% python3 -q
>>> import numpy as np
>>> np.set_printoptions(precision=3, suppress=True, linewidth=140)
>>> J = np.loadtxt("run7.csv", delimiter=",")
>>> J
array([[ -0.311,  -0.793,  -2.82 ,  -0.266,  -2.896],
       [  0.723,   3.264,   6.192,  -1.078,   4.678],
       [ -0.818,  -2.021,  -5.688,   3.279,  -2.174],
       [ -0.38 ,  -4.935,  -2.94 ,   1.846,  -2.392],
       [ -0.068,  -2.792,  -5.205,   1.737,  -3.895],
       [  0.258,  -2.818,  -3.146,   0.514,  -3.1  ],
       [  0.677,  -6.712,  -4.305,   0.961,  -4.005],
       [  0.056,   1.251,   4.441,   0.962,   4.892],
       [ -0.535,   1.76 ,   4.088,  -0.879,   1.951],
       [ -1.64 ,   1.708,  -1.265,   1.14 ,   0.049],
       [ -0.467,  -3.376,  -3.435,   0.195,  -2.969],
       [ -0.526,  -3.963,  -2.878,   1.94 ,  -2.508],
       [ -0.478,  -1.623,  -2.178,   1.605,  -1.255],
       [  0.237,   3.029,   4.915,  -0.096,   3.961],
       [  0.491,  -0.692,  -0.968,  -1.494,  -1.308],
       [ -0.466,  -6.684,  -9.632,   1.311,  -7.687],
       [  1.684,  -6.116,  -0.019,  -2.063,  -2.81 ],
       [  0.049,   2.216,   2.757,  -1.219,   1.468],
       [ -1.385,   5.799,   3.706,   1.836,   4.957],
       [ -0.133,   3.181,   2.803,  -0.187,   2.626],
       [ -1.175,   5.955,   1.056,   0.805,   2.051],
       [  0.391,  -1.633,   3.994,  -0.297,   2.342],
       [ -0.222, -10.367,  -5.763,   1.719,  -5.758],
       [  0.909,   2.565,   4.418,  -2.265,   2.514],
       [ -0.469,  -1.856,   3.924,   1.782,   2.214],
       [  0.209,   1.613,  -2.857,  -1.892,  -2.18 ]])
>>> vec = np.array([0, -1, 3, 1, -2])
>>> y = J @ vec
>>> b, lr = np.zeros(5), 1 / np.linalg.norm(J, 2) ** 2
>>> for i in range(40):
...     b -= lr * J.T @ (J @ b - y)
...     if i % 10 == 0: print(i, round(np.linalg.norm(J @ b - y), 3))
... 
0 22.425
10 7.654
20 5.45
30 5.104
>>> b
array([ 0.135, -1.537,  1.505, -0.056,  0.154])
>>> round(float(np.linalg.cond(J)), 3)
25.044
>>> D = np.linalg.norm(J[:, None] - J[None], axis=-1)
>>> np.flatnonzero(D[2] < D.mean() / 2)
array([ 2,  4,  5, 10, 11, 12])
>>> D[2].round(6).argsort(kind="stable")[:4]
array([ 2,  4, 11, 12])
>>> print((D + 1e9 * np.eye(26)).round(6).argmin(axis=1))
[ 5 13  4 11  5 10  3 13 17 12  5  3  0  1  0 22 10  8 13 17 19 24  6  8 21  0]
>>> print(np.linalg.matrix_rank(D ** 2))
7
>>> Q, Rm = np.linalg.qr(J)
>>> np.round(Q.T @ Q, 3) + 0
array([[1., 0., 0., 0., 0.],
       [0., 1., 0., 0., 0.],
       [0., 0., 1., 0., 0.],
       [0., 0., 0., 1., 0.],
       [0., 0., 0., 0., 1.]])
>>> Q.shape, Rm.shape
((26, 5), (5, 5))
>>> basis = J[[0, 3]].astype(float)
>>> for _ in range(3):
...     z = np.linalg.norm(J[:, None] - basis, axis=-1).argmin(axis=1)
...     basis = np.array([J[z == j].mean(axis=0) for j in range(2)])
... 
>>> z
array([1, 0, 1, 1, 1, 1, 1, 0, 0, 0, 1, 1, 1, 0, 1, 1, 1, 0, 0, 0, 0, 0, 1, 0, 0, 1])
>>> print(basis)
[[-0.248  2.27   3.419  0.042  2.809]
 [-0.03  -3.663 -3.702  0.671 -3.21 ]]
>>> np.bincount(z)
array([12, 14])
>>> print(basis[1] - basis[0])
[ 0.218 -5.933 -7.122  0.629 -6.018]
>>> arr = np.load("data.npy")
>>> arr
array([[ 0,  9,  7,  9,  0,  6,  3, -6,  6, -7,  0, -3],
       [-2,  7,  5,  7, -2,  4,  1, -8,  4, -9, -2, -5],
       [ 1, 10,  8, 10,  1,  7,  4, -5,  7, -6,  1, -2],
       [ 1, 10,  8, 10,  1,  7,  4, -5,  7, -6,  1, -2],
       [-2,  7,  5,  7, -2,  4,  1, -8,  4, -9, -2, -5],
       [-1,  8,  6,  8, -1,  5,  2, -7,  5, -8, -1, -4],
       [-2,  7,  5,  7, -2,  4,  1, -8,  4, -9, -2, -5],
       [ 1, 10,  8, 10,  1,  7,  4, -5,  7, -6,  1, -2],
       [ 0,  9,  7,  9,  0,  6,  3, -6,  6, -7,  0, -3],
       [ 1, 10,  8, 10,  1,  7,  4, -5,  7, -6,  1, -2],
       [-2,  7,  5,  7, -2,  4,  1, -8,  4, -9, -2, -5],
       [-1,  8,  6,  8, -1,  5,  2, -7,  5, -8, -1, -4],
       [ 1, 10,  8, 10,  1,  7,  4, -5,  7, -6,  1, -2]])
>>> rk = np.linalg.matrix_rank(arr)
>>> rk
np.int64(2)
>>> ns = np.linalg.svd(arr)[2][rk:].T
>>> np.allclose(arr @ ns, 0)
True
>>> [int(np.linalg.matrix_rank(arr[:i])) for i in range(1, len(arr) + 1)]
[1, 2, 2, 2, 2, 2, 2, 2, 2, 2, 2, 2, 2]
>>> [int(np.linalg.matrix_rank(np.delete(arr, i, axis=0))) for i in range(13)]
[2, 2, 2, 2, 2, 2, 2, 2, 2, 2, 2, 2, 2]
>>> ns.shape
(12, 10)
>>> left, s, Vt = np.linalg.svd(arr)
>>> vecs = Vt[:(s > 1e-8).sum()]
>>> rng = np.random.default_rng(11)
>>> vec = arr[1] + -3 * arr[2] + rng.integers(2) * np.eye(12)[11]
>>> vec
array([ -5., -23., -19., -23.,  -5., -17., -11.,   7., -17.,   9.,  -5.,   1.])
>>> np.allclose(vecs.T @ vecs @ vec, vec)
True
>>> hat = J @ np.linalg.solve(J.T @ J, J.T)
>>> print(np.round(np.linalg.eigvalsh(hat), 3) + 0)
[0. 0. 0. 0. 0. 0. 0. 0. 0. 0. 0. 0. 0. 0. 0. 0. 0. 0. 0. 0. 0. 1. 1. 1. 1. 1.]
>>> print(hat @ J[:, 4])
[-2.896  4.678 -2.174 -2.392 -3.895 -3.1   -4.005  4.892  1.951  0.049 -2.969 -2.508 -1.255  3.961 -1.308 -7.687 -2.81   1.468  4.957
  2.626  2.051  2.342 -5.758  2.514  2.214 -2.18 ]
